In [1]: import numpy as np

In [2]: np.set_printoptions(precision=2, suppress=True, linewidth=120)

In [3]: tidy = lambda a: np.round(a, 2) + 0

In [4]: J = np.load("sample0.npy")

In [5]: J
Out[5]: 
array([[ -8,  -4, -16,  14],
       [  0,   0,   0,   0],
       [  4,   2,   8,  -7],
       [-16,  -8, -32,  28],
       [ 12,   6,  24, -21]])

In [6]: # rows and columns are dependent

In [7]: Y = np.array([[-2, -3], [4, -2], [-2, 0], [-3, -2]])

In [8]: np.einsum("ik,kj->ij", J, Y)
Out[8]: 
array([[-10,   4],
       [  0,   0],
       [  5,  -2],
       [-20,   8],
       [ 15,  -6]])

In [9]: np.linalg.matrix_rank(np.vstack([J, Y.T]))
Out[9]: np.int64(3)

In [10]: np.einsum("ij,ij->i", J, J)
Out[10]: array([ 532,    0,  133, 2128, 1197])

In [11]: np.linalg.matrix_rank(J @ Y)
Out[11]: np.int64(1)

In [12]: np.vstack([J, Y.T]).shape
Out[12]: (7, 4)

In [13]: Y.T @ J.T
Out[13]: 
array([[-10,   0,   5, -20,  15],
       [  4,   0,  -2,   8,  -6]])

In [14]: np.einsum("ij->j", J)
Out[14]: array([ -8,  -4, -16,  14])

In [15]: t3 = np.stack([J, 3 * J, J[::-1]])

In [16]: t3.sum(axis=0)
Out[16]: 
array([[ -20,  -10,  -40,   35],
       [ -16,   -8,  -32,   28],
       [  20,   10,   40,  -35],
       [ -64,  -32, -128,  112],
       [  40,   20,   80,  -70]])

In [17]: tidy(np.linalg.norm(t3, axis=(1, 2)))
Out[17]: array([ 63.17, 189.5 ,  63.17])

In [18]: (t3 @ J.T).shape
Out[18]: (3, 5, 5)

In [19]: np.linalg.matrix_rank(t3.reshape(3, -1))
Out[19]: np.int64(2)

In [20]: np.linalg.matrix_rank(t3)
Out[20]: array([1, 1, 1])

In [21]: tidy(np.trace(np.linalg.pinv(J) @ J))
Out[21]: np.float64(1.0)

In [22]: np.linalg.lstsq(J[:-1].T, J[-1])[2]
Out[22]: np.int32(1)

In [23]: np.unique(J.round(6), axis=0).shape
Out[23]: (5, 4)

In [24]: np.allclose(J[:-1].T @ np.linalg.lstsq(J[:-1].T, J[-1])[0], J[-1])
Out[24]: True

In [25]: m1 = np.array([[3, 0, 1], [2, 3, 2], [2, 3, 2]])

In [26]: m1[-1] = m1[0] + -3 * m1[1]

In [27]: m1
Out[27]: 
array([[ 3,  0,  1],
       [ 2,  3,  2],
       [-3, -9, -5]])

In [28]: Uu, sv, Vt = np.linalg.svd(m1)

In [29]: evecs = Vt[:(sv > 1e-8).sum()]

In [30]: rng = np.random.default_rng(229)

In [31]: x0 = m1[2] + 3 * m1[1] + rng.integers(2) * np.eye(3)[2]

In [32]: x0
Out[32]: array([3., 0., 2.])

In [33]: np.linalg.matrix_rank(np.vstack([m1, x0]))
Out[33]: np.int64(3)

In [34]: f, g = m1[2], m1[1]

In [35]: f @ f
Out[35]: np.int64(115)

In [36]: p = (f @ g) / (f @ f) * f

In [37]: tidy(np.linalg.norm(f + g) ** 2 + np.linalg.norm(f - g) ** 2)
Out[37]: np.float64(264.0)

In [38]: np.outer(f, g)
Out[38]: 
array([[ -6,  -9,  -6],
       [-18, -27, -18],
       [-10, -15, -10]])

In [39]: tidy(p)
Out[39]: array([1.12, 3.37, 1.87])

In [40]: rk = np.linalg.matrix_rank(m1)

In [41]: rk
Out[41]: np.int64(2)

In [42]: ns = np.linalg.svd(m1)[2][rk:].T

In [43]: [int(np.linalg.matrix_rank(m1[:, :j + 1])) for j in range(3)]
Out[43]: [1, 2, 2]

In [44]: np.linalg.matrix_rank(m1.T @ m1), np.linalg.matrix_rank(m1 @ m1.T)
Out[44]: (np.int64(2), np.int64(2))

In [45]: tidy(ns[:, 0] / ns[np.abs(ns[:, 0]).round(6).argmax(), 0])
Out[45]: array([-0.33, -0.44,  1.  ])

In [46]: [int(np.linalg.matrix_rank(m1[:i])) for i in range(1, len(m1) + 1)]
Out[46]: [1, 2, 2]

In [47]: tidy(m1 @ ns)
Out[47]: 
array([[0.],
       [0.],
       [0.]])

In [48]: tidy(ns @ ns.T)
Out[48]: 
array([[ 0.08,  0.11, -0.25],
       [ 0.11,  0.15, -0.34],
       [-0.25, -0.34,  0.76]])

In [49]: ns.shape
Out[49]: (3, 1)

In [50]: [int(np.linalg.matrix_rank(np.delete(m1, i, axis=0))) for i in range(3)]
Out[50]: [2, 2, 2]

In [51]: arr = np.load("layer8.npy")

In [52]: arr
Out[52]: 
array([[ 0,  8,  2],
       [ 0,  0,  5],
       [ 0,  9,  3],
       [ 0,  1,  3],
       [ 8,  0,  0],
       [10,  0,  0],
       [ 8,  0,  0],
       [ 0,  8,  4],
       [ 5,  0,  0],
       [ 4,  0,  0],
       [ 0, 13,  3],
       [ 3,  4,  0],
       [ 7,  2,  0],
       [ 1,  8,  0],
       [ 1,  2,  0],
       [ 0, 13,  1],
       [ 0, 15,  5],
       [ 0,  3,  3],
       [ 0,  5,  5],
       [ 8,  0,  0]])

In [53]: # rows 4 and 6 are equal

In [54]: x0 = np.array([5, 2, 1])

In [55]: rhs = arr @ x0

In [56]: tidy(np.linalg.solve(arr.T @ arr, arr.T @ rhs))
Out[56]: array([5., 2., 1.])

In [57]: tidy(np.linalg.lstsq(arr, rhs)[0])
Out[57]: array([5., 2., 1.])

In [58]: rhs = rhs + 0.3 * rng.normal(size=20)

In [59]: tidy(rhs)
Out[59]: 
array([18.19,  5.03, 21.1 ,  5.14, 40.54, 49.77, 40.08, 20.15, 24.51, 20.07, 28.78, 23.4 , 39.07, 21.02,  9.08, 27.72,
       34.64,  9.22, 15.16, 40.17])

In [60]: beta, *_ = np.linalg.lstsq(arr, rhs)

In [61]: tidy(arr.T @ (rhs - arr @ beta))
Out[61]: array([0., 0., 0.])

In [62]: tidy(np.linalg.norm(rhs - arr @ beta))
Out[62]: np.float64(1.25)

In [63]: Uu, sv, Vt = np.linalg.svd(J)

In [64]: evecs = Vt[:(sv > 1e-8).sum()]

In [65]: x0 = J[2] + 2 * J[1] + rng.integers(2) * np.eye(4)[2]

In [66]: x0
Out[66]: array([ 4.,  2.,  9., -7.])

In [67]: np.allclose(evecs.T @ evecs @ x0, x0)
Out[67]: False

In [68]: tidy(np.linalg.norm(x0 - evecs.T @ evecs @ x0))
Out[68]: np.float64(0.72)

In [69]: tidy(evecs.T @ evecs)
Out[69]: 
array([[ 0.12,  0.06,  0.24, -0.21],
       [ 0.06,  0.03,  0.12, -0.11],
       [ 0.24,  0.12,  0.48, -0.42],
       [-0.21, -0.11, -0.42,  0.37]])

In [70]: data = np.load("x.npy")

In [71]: data
Out[71]: 
array([[4, 0, 1, 0, 0],
       [0, 8, 0, 0, 0],
       [7, 0, 3, 0, 0],
       [0, 0, 0, 5, 4],
       [0, 0, 0, 3, 4]])

In [72]: # splits into 3 blocks

In [73]: f, g = data[0], data[4]

In [74]: f @ f
Out[74]: np.int64(17)

In [75]: f @ g
Out[75]: np.int64(0)

In [76]: p = (f @ g) / (f @ f) * f

In [77]: np.outer(f, g)
Out[77]: 
array([[ 0,  0,  0, 12, 16],
       [ 0,  0,  0,  0,  0],
       [ 0,  0,  0,  3,  4],
       [ 0,  0,  0,  0,  0],
       [ 0,  0,  0,  0,  0]])

In [78]: np.linalg.matrix_rank(np.outer(f, g))
Out[78]: np.int64(1)

In [79]: p
Out[79]: array([0., 0., 0., 0., 0.])

In [80]: proj = np.triu(np.array([[-3, 4, 1, -6, -3],
    ...:     [-4, -2, 6, -1, -6],
    ...:     [-4, -9, -6, 8, -9],
    ...:     [7, -2, -5, -6, 9],
    ...:     [6, -6, 8, 6, 5]]), 1) + np.eye(5)

In [81]: Y = proj @ data @ np.linalg.inv(proj)

In [82]: tidy(np.linalg.det(Y))
Out[82]: np.float64(320.0)

In [83]: proj @ data - data @ proj
Out[83]: 
array([[  7.,  16.,  -1., -23., -15.],
       [ 42.,   0., -30., -15.,  20.],
       [  0., -28.,  -7.,  31.,  44.],
       [  0.,   0.,   0.,  27.,  -9.],
       [  0.,   0.,   0.,   0., -27.]])

In [84]: idx = rng.permutation(5)

In [85]: Y = data[:, idx] * rng.choice([-1, 1], 5)

In [86]: Y
Out[86]: 
array([[ 1,  0,  0,  0, -4],
       [ 0,  0, -8,  0,  0],
       [ 3,  0,  0,  0, -7],
       [ 0, -5,  0,  4,  0],
       [ 0, -3,  0,  4,  0]])

In [87]: Uu, _, Vt = np.linalg.svd(data.T @ Y)

In [88]: tidy(Uu @ Vt)
Out[88]: 
array([[ 0.,  0.,  0.,  0., -1.],
       [ 0.,  0., -1.,  0.,  0.],
       [ 1.,  0.,  0.,  0.,  0.],
       [ 0., -1.,  0.,  0.,  0.],
       [ 0.,  0.,  0.,  1.,  0.]])

In [89]: tidy(np.linalg.lstsq(data, Y)[0])
Out[89]: 
array([[ 0.,  0.,  0.,  0., -1.],
       [ 0.,  0., -1.,  0.,  0.],
       [ 1.,  0.,  0.,  0.,  0.],
       [ 0., -1.,  0.,  0.,  0.],
       [ 0.,  0.,  0.,  1.,  0.]])

In [90]: W1 = np.array([[3, 0, 1, 3], [0, 0, 2, 1], [3, 0, 3, 2], [0, 0, 0, 3], [0, 2, 2, 2]])

In [91]: beta = np.array([9, 0, 5, 6])

In [92]: hid = np.maximum(data @ W1 + beta, 0)

In [93]: hid
Out[93]: 
array([[24,  0, 12, 20],
       [ 9,  0, 21, 14],
       [39,  0, 21, 33],
       [ 9,  8, 13, 29],
       [ 9,  8, 13, 23]])

In [94]: (hid > 0).mean(axis=0)
Out[94]: array([1. , 0.4, 1. , 1. ])

In [95]: (hid > 0).astype(int)
Out[95]: 
array([[1, 0, 1, 1],
       [1, 0, 1, 1],
       [1, 0, 1, 1],
       [1, 1, 1, 1],
       [1, 1, 1, 1]])

In [96]: cent = np.array([[-2, 0], [-3, 3], [0, -1], [-4, 2]])

In [97]: hid @ cent
Out[97]: 
array([[-128,   28],
       [ -74,    7],
       [-210,   45],
       [-158,   69],
       [-134,   57]])

In [98]: W1 @ cent
Out[98]: 
array([[-18,   5],
       [ -4,   0],
       [-14,   1],
       [-12,   6],
       [-14,   8]])

In [99]: (hid @ cent).round(6).argmax(axis=1)
Out[99]: array([1, 1, 1, 1, 1])

In [100]: np.allclose(data, data.T)
Out[100]: False

In [101]: np.trace(data)
Out[101]: np.int64(24)

In [102]: np.linalg.matrix_power(data, 4)
Out[102]: 
array([[ 872,    0,  273,    0,    0],
       [   0, 4096,    0,    0,    0],
       [1911,    0,  599,    0,    0],
       [   0,    0,    0, 2341, 2340],
       [   0,    0,    0, 1755, 1756]])

In [103]: (data - data.T) / 2
Out[103]: 
array([[ 0. ,  0. , -3. ,  0. ,  0. ],
       [ 0. ,  0. ,  0. ,  0. ,  0. ],
       [ 3. ,  0. ,  0. ,  0. ,  0. ],
       [ 0. ,  0. ,  0. ,  0. ,  0.5],
       [ 0. ,  0. ,  0. , -0.5,  0. ]])

In [104]: F = np.loadtxt("test4.csv", delimiter=",")

In [105]: F
Out[105]: 
array([[ 0., -2.,  3.,  2.,  0.],
       [ 0.,  0., -3.,  1., -2.],
       [ 0.,  0.,  0.,  2.,  1.],
       [ 0.,  0.,  0.,  0., -3.],
       [ 0.,  0.,  0.,  0.,  0.]])

In [106]: idx = rng.permutation(5)

In [107]: idx
Out[107]: array([3, 0, 2, 4, 1])

In [108]: Y = F[idx][:, idx]

In [109]: tidy(np.sort(np.abs(np.linalg.eigvals(Y))))
Out[109]: array([0., 0., 0., 0., 0.])

In [110]: np.allclose(Y, F)
Out[110]: False

In [111]: np.prod(np.diag(F)), tidy(np.linalg.det(F))
Out[111]: (np.float64(0.0), np.float64(0.0))

In [112]: [int(np.linalg.matrix_rank(np.linalg.matrix_power(F, p))) for p in range(1, 6)]
Out[112]: [4, 3, 2, 1, 0]

In [113]: np.linalg.lstsq(m1[:-1].T, m1[-1])[2]
Out[113]: np.int32(2)

In [114]: tidy(m1 @ np.linalg.pinv(m1) @ m1)
Out[114]: 
array([[ 3.,  0.,  1.],
       [ 2.,  3.,  2.],
       [-3., -9., -5.]])

In [115]: np.unique(m1.round(6), axis=0).shape
Out[115]: (3, 3)

In [116]: np.linalg.matrix_rank(F, rtol=0.1)
Out[116]: np.int64(4)

In [117]: np.linalg.cond(F) > 100
Out[117]: np.True_

In [118]: Y = F + rng.integers(-2, 3, (5, 4)) @ rng.integers(-2, 3, (4, 5))

In [119]: Y
Out[119]: 
array([[ 4., -4.,  0.,  2., -4.],
       [ 6.,  5., -5., -5.,  2.],
       [ 4., -2.,  6.,  6.,  1.],
       [ 0., -4.,  0.,  6., -5.],
       [ 8., -6., -2.,  6., -6.]])

In [120]: np.linalg.matrix_rank(Y - F, tol=1e-8)
Out[120]: np.int64(4)

In [121]: ang = rng.uniform(0, 2 * np.pi, 13)

In [122]: O, _ = np.linalg.qr(np.array([[0.0, 1.8], [-1.0, 0.1], [-0.2, -0.1], [0.8, 0.0]]))

In [123]: E = 3 * np.c_[np.cos(ang), np.sin(ang)] @ O.T

In [124]: tidy(E)
Out[124]: 
array([[-2.82,  0.69,  0.33, -0.68],
       [ 2.86, -0.61, -0.31,  0.61],
       [ 1.38,  2.09,  0.33, -1.61],
       [ 2.99,  0.21, -0.16, -0.04],
       [ 2.98,  0.33, -0.13, -0.13],
       [ 1.86, -1.76, -0.48,  1.49],
       [ 2.57,  1.26,  0.08, -0.89],
       [ 2.81,  0.87, -0.01, -0.57],
       [ 0.12,  2.32,  0.45, -1.85],
       [ 2.97,  0.39, -0.12, -0.18],
       [ 2.98, -0.16, -0.23,  0.26],
       [ 2.98,  0.26, -0.15, -0.08],
       [-1.18,  2.09,  0.5 , -1.73]])

In [125]: Uu, sv, Vt = np.linalg.svd(F)

In [126]: evecs = Vt[:(sv > 1e-8).sum()]

In [127]: x0 = F[3] + 2 * F[0] + rng.integers(2) * np.eye(5)[2]

In [128]: x0
Out[128]: array([ 0., -4.,  6.,  4., -3.])

In [129]: tidy(evecs.T @ evecs)
Out[129]: 
array([[0., 0., 0., 0., 0.],
       [0., 1., 0., 0., 0.],
       [0., 0., 1., 0., 0.],
       [0., 0., 0., 1., 0.],
       [0., 0., 0., 0., 1.]])

In [130]: np.allclose(evecs.T @ evecs @ x0, x0)
Out[130]: True

In [131]: tidy(np.diag(evecs.T @ evecs))
Out[131]: array([0., 1., 1., 1., 1.])
